$ ipython --no-banner

In [1]: import numpy as np

In [2]: from numpy import linalg as LA

In [3]: np.set_printoptions(precision=3, suppress=True, linewidth=160)

In [4]: K = np.loadtxt("run1.csv", delimiter=",")

In [5]: K
Out[5]: 
array([[-0.31 , -0.37 , -0.244],
       [-0.543, -0.349, -0.546],
       [-0.699,  0.605,  0.164],
       [-0.31 , -0.532,  0.776],
       [ 0.155, -0.303, -0.11 ]])

In [6]: f, g = K[2], K[4]

In [7]: round(float(f @ f), 3)
Out[7]: 0.881

In [8]: pr = (f @ g) / (f @ f) * f

In [9]: np.round(LA.norm(f + g) ** 2 + LA.norm(f - g) ** 2, 3)
Out[9]: np.float64(2.018)

In [10]: np.round((g - pr) @ f, 3)
Out[10]: np.float64(-0.0)

In [11]: g - pr
Out[11]: array([-0.09 , -0.09 , -0.052])

In [12]: np.outer(f, g)
Out[12]: 
array([[-0.108,  0.212,  0.077],
       [ 0.094, -0.183, -0.066],
       [ 0.025, -0.05 , -0.018]])

In [13]: LA.matrix_rank(np.outer(f, g))
Out[13]: np.int64(1)

In [14]: A2 = np.c_[K[:, :2] @ np.array([[3, 9], [3, 4]]), np.array([-1, 2, 1, 1, 2])]

In [15]: A2
Out[15]: 
array([[-2.041, -4.273, -1.   ],
       [-2.677, -6.285,  2.   ],
       [-0.281, -3.867,  1.   ],
       [-2.529, -4.924,  1.   ],
       [-0.444,  0.184,  2.   ]])

In [16]: np.round(LA.lstsq(K, A2[:, 0])[0], 3) + 0
Out[16]: array([3., 3., 0.])

In [17]: np.round(LA.norm(A2 - K @ LA.lstsq(K, A2)[0], axis=0), 3) + 0
Out[17]: array([0.  , 0.  , 2.84])

In [18]: LA.matrix_rank(np.c_[K, A2])
Out[18]: np.int64(4)

In [19]: T = np.stack([A2, 5 * A2, A2[::-1]])

In [20]: LA.matrix_rank(T.reshape(3, -1))
Out[20]: np.int64(2)

In [21]: T.shape
Out[21]: (3, 5, 3)

In [22]: np.einsum("bij,cij->bc", T, T)
Out[22]: 
array([[ 126.   ,  630.   ,   91.703],
       [ 630.   , 3150.   ,  458.515],
       [  91.703,  458.515,  126.   ]])

In [23]: Q, R = LA.qr(K)

In [24]: R.round(3) + 0
Out[24]: 
array([[1., 0., 0.],
       [0., 1., 0.],
       [0., 0., 1.]])

In [25]: round(float(abs(R[0, 0])), 3), np.round(LA.norm(K[:, 0]), 3)
Out[25]: (1.0, np.float64(1.0))

In [26]: np.abs(np.diag(R))
Out[26]: array([1., 1., 1.])

In [27]: np.round(Q.T @ Q, 3) + 0
Out[27]: 
array([[1., 0., 0.],
       [0., 1., 0.],
       [0., 0., 1.]])

In [28]: Q
Out[28]: 
array([[-0.31 , -0.37 , -0.244],
       [-0.543, -0.349, -0.546],
       [-0.699,  0.605,  0.164],
       [-0.31 , -0.532,  0.776],
       [ 0.155, -0.303, -0.11 ]])

In [29]: Q @ R
Out[29]: 
array([[-0.31 , -0.37 , -0.244],
       [-0.543, -0.349, -0.546],
       [-0.699,  0.605,  0.164],
       [-0.31 , -0.532,  0.776],
       [ 0.155, -0.303, -0.11 ]])

In [30]: np.allclose(R.T @ R, K.T @ K)
Out[30]: True
